$ python -q
>>> import numpy as np
>>> np.set_printoptions(precision=2, suppress=True, linewidth=120)
>>> K = np.load("out6.npy")
>>> K
array([[-4.58,  0.9 , -2.43,  0.42, -2.61],
       [ 6.99,  4.28, -0.46,  2.33,  0.83],
       [ 3.19,  3.29, -2.18,  3.85,  0.65],
       [ 5.31,  2.93,  1.19,  3.22,  0.13],
       [ 6.24,  6.72, -0.54,  3.17,  0.05],
       [-4.77, -0.04, -2.26,  1.67, -2.51],
       [ 4.97,  5.44, -1.18,  3.35,  0.8 ],
       [ 6.7 ,  2.62, -0.74,  2.89,  0.48],
       [ 4.28,  5.06, -0.71,  1.62,  1.68],
       [ 4.24,  4.9 , -0.87,  1.31,  0.97],
       [ 4.28,  3.93, -1.55,  3.63,  0.78],
       [-4.65, -1.2 , -2.14,  1.63, -1.36],
       [-5.47,  0.65, -3.6 ,  0.83, -1.74],
       [-4.39, -0.04, -1.23,  3.3 , -3.94],
       [-4.54,  0.28, -0.7 , -1.13, -3.22],
       [-7.46,  0.04, -1.67,  1.38, -2.17],
       [-3.02,  0.46, -2.38,  2.09, -2.61]])
>>> U, s, Vh = np.linalg.svd(K, full_matrices=False)
>>> np.round(U.T @ K @ Vh.T, 2) + 0
array([[24.75,  0.  ,  0.  ,  0.  ,  0.  ],
       [ 0.  , 14.08,  0.  ,  0.  ,  0.  ],
       [ 0.  ,  0.  ,  4.74,  0.  ,  0.  ],
       [ 0.  ,  0.  ,  0.  ,  3.76,  0.  ],
       [ 0.  ,  0.  ,  0.  ,  0.  ,  2.45]])
>>> np.allclose(U * s @ Vh, K)
True
>>> (s > 1e-8).sum()
np.int64(5)
>>> np.cumsum(s ** 2) / np.sum(s ** 2)
array([0.72, 0.95, 0.98, 0.99, 1.  ])
>>> round(np.sqrt((s ** 2).sum()), 2), round(float(np.linalg.norm(K)), 2)
(np.float64(29.21), 29.21)
>>> C2 = np.cov(K, rowvar=False)
>>> np.argwhere(np.triu(np.abs(np.corrcoef(K.T)) > 0.8, 1))
array([[0, 1],
       [0, 4],
       [1, 4]])
>>> np.linalg.eigvalsh(C2)[::-1]
array([36.23,  1.4 ,  1.12,  0.72,  0.34])
>>> np.polyfit(K[:, 4], K[:, 0], 1)
array([2.62, 2.55])
>>> np.corrcoef(K.T)
array([[1.  , 0.89, 0.64, 0.59, 0.88],
       [0.89, 1.  , 0.5 , 0.46, 0.84],
       [0.64, 0.5 , 1.  , 0.25, 0.42],
       [0.59, 0.46, 0.25, 1.  , 0.48],
       [0.88, 0.84, 0.42, 0.48, 1.  ]])
